>>> import numpy as np
>>> import numpy.linalg as la
>>> np.set_printoptions(precision=2, suppress=True, linewidth=140, legacy="1.25")
>>> rnd = lambda a: np.round(a, 2) + 0
>>> q, _ = la.qr(np.array([[-1.2, -0.9, 0.7, 0.2, 0.7],
...     [0.0, 0.3, -1.2, -0.6, 0.3],
...     [0.2, 0.7, 0.8, 1.9, 0.2],
...     [-0.4, -0.7, -1.0, 1.0, 0.4],
...     [-1.5, -0.7, 2.3, -1.5, 0.5]]))
>>> arr = 3 * q
>>> print(rnd(arr))
[[-1.83  0.41  0.43 -0.96 -2.09]
 [ 0.   -1.08  2.67  0.84 -0.04]
 [ 0.3  -2.04 -0.15 -2.15  0.3 ]
 [-0.61  1.57  1.1  -1.42  1.71]
 [-2.28 -1.02 -0.66  0.86  1.26]]
>>> print(rnd(arr[:, 0] @ arr[:, 2]))
0.0
>>> u, g = arr[2], arr[3]
>>> print(rnd(u @ g))
0.0
>>> print(rnd(u @ u))
9.0
>>> pr = (u @ g) / (u @ u) * u
>>> print(rnd(la.norm(u + g) ** 2 + la.norm(u - g) ** 2))
36.0
>>> print(la.matrix_rank(np.outer(u, g)))
1
>>> print(rnd((arr + arr.T) / 2))
[[-1.83  0.2   0.37 -0.79 -2.19]
 [ 0.2  -1.08  0.32  1.2  -0.53]
 [ 0.37  0.32 -0.15 -0.52 -0.18]
 [-0.79  1.2  -0.52 -1.42  1.29]
 [-2.19 -0.53 -0.18  1.29  1.26]]
>>> print(rnd(la.det(arr)))
243.0
>>> print(rnd(np.trace(arr)))
-3.21
>>> K = np.load("w.npy")
>>> print(K)
[[1 0 0 0 0 0 0 0 0 0 0 0 0 0]
 [1 1 0 0 0 0 0 0 0 0 0 0 0 0]
 [2 2 1 0 0 0 0 0 0 0 0 0 0 0]
 [2 0 2 0 0 0 0 0 0 0 0 0 0 0]
 [1 0 2 1 1 0 0 0 0 0 0 0 0 0]
 [1 0 0 1 1 0 0 0 0 0 0 0 0 0]
 [1 2 2 1 0 2 1 0 0 0 0 0 0 0]
 [1 1 0 0 0 0 0 1 0 0 0 0 0 0]
 [0 0 1 1 0 2 1 2 2 0 0 0 0 0]
 [2 1 1 1 2 2 1 2 1 0 0 0 0 0]
 [0 2 0 2 2 0 0 1 1 0 0 0 0 0]
 [2 1 2 1 0 1 1 0 0 2 2 0 0 0]
 [2 0 0 0 1 2 2 1 0 2 1 2 0 0]
 [0 2 0 1 0 0 2 1 2 2 2 1 2 2]]
>>> U, sig, Vh = la.svd(K)
>>> evecs = Vh[:(sig > 1e-8).sum()]
>>> rng = np.random.default_rng(51083)
>>> vec = K[4] + 2 * K[6] + rng.integers(2) * np.eye(14)[1]
>>> print(vec)
[3. 5. 6. 3. 1. 4. 2. 0. 0. 0. 0. 0. 0. 0.]
>>> print(rnd(np.diag(evecs.T @ evecs)))
[1.   1.   1.   1.   1.   0.84 0.36 1.   1.   0.54 0.56 0.83 0.43 0.43]
>>> print(rnd(la.norm(vec - evecs.T @ evecs @ vec)))
0.0
>>> print(rnd(np.sort(la.eigvals(K))))
[0. 0. 0. 0. 0. 0. 1. 1. 1. 1. 1. 1. 2. 2.]
>>> print(la.matrix_rank(K - K[0, 0] * np.eye(14)))
12
>>> U, sig, Vh = la.svd(K)
>>> print(rnd(sig))
[9.35 5.14 4.36 3.89 3.06 2.52 2.13 1.43 0.89 0.77 0.49 0.   0.   0.  ]
>>> print(np.argmax(sig[:-1] / (sig[1:] + 1e-6)) + 1)
11
>>> B = U[:, :11] @ np.diag(sig[:11]) @ Vh[:11]
>>> print(la.matrix_rank(B))
11
>>> print(rnd(la.norm(K - B, 2)), rnd(sig[11]))
0.0 0.0
>>> print(np.trace(K))
10
>>> print(np.allclose(K, K.T))
False
>>> print(np.allclose(K[:-1].T @ la.lstsq(K[:-1].T, K[-1])[0], K[-1]))
False
>>> print(np.unique(K.round(6), axis=0).shape)
(14, 14)
>>> mat = np.loadtxt("layer18.csv", delimiter=",")
>>> print(mat)
[[0. 0. 0. 0. 1. 0. 0. 0. 0. 0. 0. 1. 0. 0.]
 [0. 0. 0. 1. 0. 1. 0. 1. 1. 1. 1. 0. 1. 1.]
 [0. 0. 0. 0. 0. 0. 1. 0. 0. 0. 0. 0. 0. 0.]
 [0. 1. 0. 0. 0. 1. 0. 0. 1. 1. 1. 0. 1. 1.]
 [1. 0. 0. 0. 0. 0. 0. 0. 0. 0. 0. 1. 0. 0.]
 [0. 1. 0. 1. 0. 0. 0. 1. 1. 1. 1. 0. 1. 1.]
 [0. 0. 1. 0. 0. 0. 0. 0. 0. 0. 0. 0. 0. 0.]
 [0. 1. 0. 0. 0. 1. 0. 0. 1. 1. 1. 0. 0. 0.]
 [0. 1. 0. 1. 0. 1. 0. 1. 0. 1. 1. 0. 1. 1.]
 [0. 1. 0. 1. 0. 1. 0. 1. 1. 0. 1. 0. 1. 1.]
 [0. 1. 0. 1. 0. 1. 0. 1. 1. 1. 0. 0. 0. 1.]
 [1. 0. 0. 0. 1. 0. 0. 0. 0. 0. 0. 0. 0. 0.]
 [0. 1. 0. 1. 0. 1. 0. 0. 1. 1. 0. 0. 0. 1.]
 [0. 1. 0. 1. 0. 1. 0. 0. 1. 1. 1. 0. 1. 0.]]
>>> q, evecs = la.qr(mat[:, :13])[0], la.qr(mat[:, 13:])[0]
>>> sig = la.svd(q.T @ evecs, compute_uv=False)
>>> print(rnd(la.norm(q @ q.T - evecs @ evecs.T, 2)))
1.0
>>> ev, evecs = la.eigh(mat)
>>> print(rnd(la.eigvalsh(mat @ mat)))
[ 0.08  0.67  1.    1.    1.    1.    1.    1.    1.    1.    3.07  4.    4.   52.17]
>>> print(rnd(ev))
[-2.   -1.75 -1.   -1.   -1.   -1.   -1.   -1.   -1.   -0.29  0.82  1.    2.    7.22]
>>> print(np.abs(evecs[:, -1]).round(6).argmax())
1
>>> data = np.load("mat.npy")
>>> print(data)
[[-2.  2. -2. -1.  2. -3.  1.  2.  2.  0.  2.]
 [ 2.  1. -4. -2.  4. -6.  2.  4.  4.  0.  4.]
 [-2. -4.  1.  2. -4.  6. -2. -4. -4.  0. -4.]
 [-1. -2.  2. -2. -2.  3. -1. -2. -2.  0. -2.]
 [ 2.  4. -4. -2.  1. -6.  2.  4.  4.  0.  4.]
 [-3. -6.  6.  3. -6.  6. -3. -6. -6.  0. -6.]
 [ 1.  2. -2. -1.  2. -3. -2.  2.  2.  0.  2.]
 [ 2.  4. -4. -2.  4. -6.  2.  1.  4.  0.  4.]
 [ 2.  4. -4. -2.  4. -6.  2.  4.  1.  0.  4.]
 [ 0.  0.  0.  0.  0.  0.  0.  0.  0. -3.  0.]
 [ 2.  4. -4. -2.  4. -6.  2.  4.  4.  0.  1.]]
>>> q, evecs = la.qr(data[:, :2])[0], la.qr(data[:, 2:])[0]
>>> sig = la.svd(q.T @ evecs, compute_uv=False)
>>> print(rnd(np.degrees(np.arccos(sig.clip(0, 1)))))
[14.85 90.  ]
>>> ev, evecs = la.eigh(data)
>>> print(rnd(evecs.T @ evecs))
[[1. 0. 0. 0. 0. 0. 0. 0. 0. 0. 0.]
 [0. 1. 0. 0. 0. 0. 0. 0. 0. 0. 0.]
 [0. 0. 1. 0. 0. 0. 0. 0. 0. 0. 0.]
 [0. 0. 0. 1. 0. 0. 0. 0. 0. 0. 0.]
 [0. 0. 0. 0. 1. 0. 0. 0. 0. 0. 0.]
 [0. 0. 0. 0. 0. 1. 0. 0. 0. 0. 0.]
 [0. 0. 0. 0. 0. 0. 1. 0. 0. 0. 0.]
 [0. 0. 0. 0. 0. 0. 0. 1. 0. 0. 0.]
 [0. 0. 0. 0. 0. 0. 0. 0. 1. 0. 0.]
 [0. 0. 0. 0. 0. 0. 0. 0. 0. 1. 0.]
 [0. 0. 0. 0. 0. 0. 0. 0. 0. 0. 1.]]
>>> print((ev > 1e-8).sum(), (ev < -1e-8).sum())
1 10
>>> print(np.unique(ev.round(6) + 0, return_counts=True)[1])
[10  1]
>>> print(rnd(ev))
[-3. -3. -3. -3. -3. -3. -3. -3. -3. -3. 33.]
>>> print(rnd(ev.sum()), np.trace(data))
3.0 3.0
>>> print(rnd(evecs @ np.diag(ev) @ evecs.T))
[[-2.  2. -2. -1.  2. -3.  1.  2.  2.  0.  2.]
 [ 2.  1. -4. -2.  4. -6.  2.  4.  4.  0.  4.]
 [-2. -4.  1.  2. -4.  6. -2. -4. -4.  0. -4.]
 [-1. -2.  2. -2. -2.  3. -1. -2. -2.  0. -2.]
 [ 2.  4. -4. -2.  1. -6.  2.  4.  4.  0.  4.]
 [-3. -6.  6.  3. -6.  6. -3. -6. -6.  0. -6.]
 [ 1.  2. -2. -1.  2. -3. -2.  2.  2.  0.  2.]
 [ 2.  4. -4. -2.  4. -6.  2.  1.  4.  0.  4.]
 [ 2.  4. -4. -2.  4. -6.  2.  4.  1.  0.  4.]
 [ 0.  0.  0.  0.  0.  0.  0.  0.  0. -3.  0.]
 [ 2.  4. -4. -2.  4. -6.  2.  4.  4.  0.  1.]]
>>> print(rnd(la.svd(data, compute_uv=False)))
[33.  3.  3.  3.  3.  3.  3.  3.  3.  3.  3.]
>>> print(np.abs(evecs[:, -1]).round(6).argmax())
5
>>> print(rnd(la.eigvalsh(data @ data)))
[   9.    9.    9.    9.    9.    9.    9.    9.    9.    9. 1089.]
>>> print(rnd(la.eigvalsh(data + 3 * np.eye(11))))
[ 0.  0.  0.  0.  0.  0.  0.  0.  0.  0. 36.]
>>> lab = rng.permutation(11)
>>> print(lab)
[10  7  4  1  8  3  9  0  5  2  6]
>>> B = data[lab][:, lab]
>>> print(np.allclose(B, data))
False
>>> print(np.diag(B))
[ 1.  1.  1.  1.  1. -2. -3. -2.  6.  1. -2.]
>>> print(B)
[[ 1.  4.  4.  4.  4. -2.  0.  2. -6. -4.  2.]
 [ 4.  1.  4.  4.  4. -2.  0.  2. -6. -4.  2.]
 [ 4.  4.  1.  4.  4. -2.  0.  2. -6. -4.  2.]
 [ 4.  4.  4.  1.  4. -2.  0.  2. -6. -4.  2.]
 [ 4.  4.  4.  4.  1. -2.  0.  2. -6. -4.  2.]
 [-2. -2. -2. -2. -2. -2.  0. -1.  3.  2. -1.]
 [ 0.  0.  0.  0.  0.  0. -3.  0.  0.  0.  0.]
 [ 2.  2.  2.  2.  2. -1.  0. -2. -3. -2.  1.]
 [-6. -6. -6. -6. -6.  3.  0. -3.  6.  6. -3.]
 [-4. -4. -4. -4. -4.  2.  0. -2.  6.  1. -2.]
 [ 2.  2.  2.  2.  2. -1.  0.  1. -3. -2. -2.]]
>>> print(np.trace(B))
3.0
>>> print(rnd(np.sort(np.abs(la.eigvals(B)))))
[ 3.  3.  3.  3.  3.  3.  3.  3.  3.  3. 33.]
>>> print((la.matrix_power((data != 0) + (data.T != 0) + np.eye(11), 11) > 0).astype(int))
[[1 1 1 1 1 1 1 1 1 0 1]
 [1 1 1 1 1 1 1 1 1 0 1]
 [1 1 1 1 1 1 1 1 1 0 1]
 [1 1 1 1 1 1 1 1 1 0 1]
 [1 1 1 1 1 1 1 1 1 0 1]
 [1 1 1 1 1 1 1 1 1 0 1]
 [1 1 1 1 1 1 1 1 1 0 1]
 [1 1 1 1 1 1 1 1 1 0 1]
 [1 1 1 1 1 1 1 1 1 0 1]
 [0 0 0 0 0 0 0 0 0 1 0]
 [1 1 1 1 1 1 1 1 1 0 1]]
>>> print(round(np.log10(la.cond(data))))
1
>>> print([round(float(x), 2) for x in la.svd(data, compute_uv=False)[:3]])
[33.0, 3.0, 3.0]
>>> print(rnd(np.abs(la.svd(data)[2][-1])))
[0.99 0.06 0.06 0.03 0.06 0.08 0.03 0.06 0.06 0.   0.06]
>>> print(la.cond(data) > 100)
False
>>> print(rnd(la.norm(data, 2) / la.norm(data)))
0.96
>>> print(la.matrix_rank(data, rtol=0.1))
1
>>> X = np.load("arr.npy")
>>> print(X)
[[1.   0.9  0.81 0.73 0.66 0.59 0.53 0.48]
 [0.9  1.   0.9  0.81 0.73 0.66 0.59 0.53]
 [0.81 0.9  1.   0.9  0.81 0.73 0.66 0.59]
 [0.73 0.81 0.9  1.   0.9  0.81 0.73 0.66]
 [0.66 0.73 0.81 0.9  1.   0.9  0.81 0.73]
 [0.59 0.66 0.73 0.81 0.9  1.   0.9  0.81]
 [0.53 0.59 0.66 0.73 0.81 0.9  1.   0.9 ]
 [0.48 0.53 0.59 0.66 0.73 0.81 0.9  1.  ]]
>>> lab = rng.permutation(8)
>>> print(lab)
[7 5 2 3 1 0 6 4]
>>> B = X[lab][:, lab]
>>> print(rnd(la.det(B)), rnd(la.det(X[lab])))
0.0 0.0
>>> print(np.trace(B))
8.0
>>> L = la.cholesky(X)
>>> print(rnd(np.diag(L) ** 2))
[1.   0.19 0.19 0.19 0.19 0.19 0.19 0.19]
>>> print(la.eigvalsh(X).min() > 0)
True
>>> print(rnd(np.prod(np.diag(L)) ** 2), rnd(la.det(X)))
0.0 0.0
>>> vec = np.ones(8)
>>> for _ in range(7):
...     vec = X @ vec
...     vec /= la.norm(vec)
...     print(round(vec @ X @ vec, 2))
... 
6.21
6.21
6.21
6.21
6.21
6.21
6.21
>>> print(rnd(vec))
[0.32 0.35 0.37 0.37 0.37 0.37 0.35 0.32]
>>> print(rnd(la.eigvalsh(X)[-1]))
6.21
>>> vec = np.array([3, -1, 3, 0, 1, -1, 3, 0])
>>> a = np.maximum(X @ vec, 0)
>>> print(X * (a > 1e-9)[:, None])
[[1.   0.9  0.81 0.73 0.66 0.59 0.53 0.48]
 [0.9  1.   0.9  0.81 0.73 0.66 0.59 0.53]
 [0.81 0.9  1.   0.9  0.81 0.73 0.66 0.59]
 [0.73 0.81 0.9  1.   0.9  0.81 0.73 0.66]
 [0.66 0.73 0.81 0.9  1.   0.9  0.81 0.73]
 [0.59 0.66 0.73 0.81 0.9  1.   0.9  0.81]
 [0.53 0.59 0.66 0.73 0.81 0.9  1.   0.9 ]
 [0.48 0.53 0.59 0.66 0.73 0.81 0.9  1.  ]]
>>> print(rnd(np.tanh(X @ vec)))
[1. 1. 1. 1. 1. 1. 1. 1.]
>>> print(np.flatnonzero(a > 1e-9))
[0 1 2 3 4 5 6 7]
>>> W0 = np.load("run18.npy")
>>> print(W0)
[[ 1. -6.  6.  2.  4.  4.  4.  6.  2. -2. -6.]
 [-6.  6. -9. -3. -6. -6. -6. -9. -3.  3.  9.]
 [ 6. -9.  6.  3.  6.  6.  6.  9.  3. -3. -9.]
 [ 2. -3.  3. -2.  2.  2.  2.  3.  1. -1. -3.]
 [ 4. -6.  6.  2.  1.  4.  4.  6.  2. -2. -6.]
 [ 4. -6.  6.  2.  4.  1.  4.  6.  2. -2. -6.]
 [ 4. -6.  6.  2.  4.  4.  1.  6.  2. -2. -6.]
 [ 6. -9.  9.  3.  6.  6.  6.  6.  3. -3. -9.]
 [ 2. -3.  3.  1.  2.  2.  2.  3. -2. -1. -3.]
 [-2.  3. -3. -1. -2. -2. -2. -3. -1. -2.  3.]
 [-6.  9. -9. -3. -6. -6. -6. -9. -3.  3.  6.]]
>>> lab = rng.permutation(11)
>>> B = W0[:, lab] * rng.choice([-1, 1], 11)
>>> print(B)
[[-6. -4.  6. -4. -6.  1.  2.  6.  4.  2. -2.]
 [ 9.  6. -6.  6.  9. -6. -3. -9. -6. -3.  3.]
 [-9. -6.  9. -6. -6.  6.  3.  9.  6.  3. -3.]
 [-3. -2.  3. -2. -3.  2.  1.  3.  2.  1.  2.]
 [-6. -4.  6. -1. -6.  4.  2.  6.  4.  2. -2.]
 [-6. -4.  6. -4. -6.  4.  2.  6.  1.  2. -2.]
 [-6. -1.  6. -4. -6.  4.  2.  6.  4.  2. -2.]
 [-9. -6.  9. -6. -9.  6.  3.  6.  6.  3. -3.]
 [-3. -2.  3. -2. -3.  2.  1.  3.  2. -2. -1.]
 [ 3.  2. -3.  2.  3. -2.  2. -3. -2. -1.  1.]
 [ 6.  6. -9.  6.  9. -6. -3. -9. -6. -3.  3.]]
>>> U, _, Vh = la.svd(W0.T @ B)
>>> print(rnd(U @ Vh))
[[ 0.  0.  0.  0.  0.  1.  0.  0.  0.  0.  0.]
 [ 0.  0. -1.  0.  0.  0.  0.  0.  0.  0.  0.]
 [ 0.  0.  0.  0. -1.  0.  0.  0.  0.  0.  0.]
 [ 0.  0.  0.  0.  0.  0.  0.  0.  0.  0. -1.]
 [ 0.  0.  0. -1.  0.  0.  0.  0.  0.  0.  0.]
 [ 0.  0.  0.  0.  0.  0.  0.  0.  1.  0.  0.]
 [ 0. -1.  0.  0.  0.  0.  0.  0.  0.  0.  0.]
 [ 0.  0.  0.  0.  0.  0.  0.  1.  0.  0.  0.]
 [ 0.  0.  0.  0.  0.  0.  0.  0.  0.  1.  0.]
 [ 0.  0.  0.  0.  0.  0. -1.  0.  0.  0.  0.]
 [ 1.  0.  0.  0.  0.  0.  0.  0.  0.  0.  0.]]
>>> print(rnd(la.lstsq(W0, B)[0]))
[[ 0.  0.  0.  0.  0.  1.  0.  0.  0.  0.  0.]
 [ 0.  0. -1.  0.  0.  0.  0.  0.  0.  0.  0.]
 [ 0.  0.  0.  0. -1.  0.  0.  0.  0.  0.  0.]
 [ 0.  0.  0.  0.  0.  0.  0.  0.  0.  0. -1.]
 [ 0.  0.  0. -1.  0.  0.  0.  0.  0.  0.  0.]
 [ 0.  0.  0.  0.  0.  0.  0.  0.  1.  0.  0.]
 [ 0. -1.  0.  0.  0.  0.  0.  0.  0.  0.  0.]
 [ 0.  0.  0.  0.  0.  0.  0.  1.  0.  0.  0.]
 [ 0.  0.  0.  0.  0.  0.  0.  0.  0.  1.  0.]
 [ 0.  0.  0.  0.  0.  0. -1.  0.  0.  0.  0.]
 [ 1.  0.  0.  0.  0.  0.  0.  0.  0.  0.  0.]]
>>> print(lab)
[10  6  1  4  2  0  9  7  5  8  3]
